$ python3 -q
>>> import numpy as np
>>> np.set_printoptions(precision=3, suppress=True, linewidth=120)
>>> arr = np.loadtxt("x.csv", delimiter=",")
>>> arr
array([[ 4., -1.,  3.,  3.],
       [-5.,  3., -3.,  4.],
       [ 4., -1.,  3.,  3.],
       [ 1., -1.,  5., -2.]])
>>> # rows 0 and 2 are equal
>>> hat = np.triu(np.array([[2, -9, 4, 9], [-1, 7, -4, -3], [-6, -7, 0, -3], [2, 2, -7, 0]]), 1) + np.eye(4)
>>> out = hat @ arr @ np.linalg.inv(hat)
>>> np.round(np.poly(out), 3) + 0
array([  1.,  -8., -21.,  52.,   0.])
>>> hat @ arr - arr @ hat
array([[ 70.,  -4.,  64., -72.],
       [-19., -38.,   5.,  39.],
       [ -3.,  39., -35., -24.],
       [  0.,   9.,  -8.,   3.]])
>>> round(float(np.linalg.det(out)), 3)
0.0
>>> np.unique(arr.round(6), axis=0).shape
(3, 4)
>>> np.linalg.matrix_rank(arr, rtol=0.1)
np.int64(3)
>>> np.argsort(-np.linalg.norm(arr, axis=0).round(6), kind="stable")[:3]
array([0, 2, 3])
>>> rng = np.random.default_rng(84114)
>>> labels = rng.permutation(4)
>>> labels
array([1, 3, 0, 2])
>>> out = arr[labels][:, labels]
>>> np.trace(out)
np.float64(8.0)
>>> out
array([[ 3.,  4., -5., -3.],
       [-1., -2.,  1.,  5.],
       [-1.,  3.,  4.,  3.],
       [-1.,  3.,  4.,  3.]])
>>> np.round(np.linalg.det(out), 3), round(float(np.linalg.det(arr[labels])), 3)
(np.float64(0.0), -0.0)
>>> np.diag(out)
array([ 3., -2.,  4.,  3.])
>>> left, s, vt = np.linalg.svd(arr)
>>> np.argmax(s[:-1] / (s[1:] + 1e-6)) + 1
np.int64(3)
>>> out = left[:, :3] @ np.diag(s[:3]) @ vt[:3]
>>> np.linalg.matrix_rank(arr, rtol=0.05)
np.int64(3)
>>> f = np.array([5, 5, 7, -2, 3])
>>> A = np.array([np.roll(f, i) for i in range(5)])
>>> A
array([[ 5,  5,  7, -2,  3],
       [ 3,  5,  5,  7, -2],
       [-2,  3,  5,  5,  7],
       [ 7, -2,  3,  5,  5],
       [ 5,  7, -2,  3,  5]])
>>> x = np.array([-3, -1, -3, 1, -1])
>>> y = A @ x
>>> y
array([-46, -20, -14, -28, -18])
>>> np.linalg.solve(A, y)
array([-3., -1., -3.,  1., -1.])
>>> np.round(np.linalg.solve(A, A[:, 3]), 3) + 0
array([0., 0., 0., 1., 0.])
>>> np.round(np.linalg.solve(A.T, A[0]), 3) + 0
array([1., 0., 0., 0., 0.])
>>> np.linalg.solve(A, y + A[:, 0])
array([-2., -1., -3.,  1., -1.])
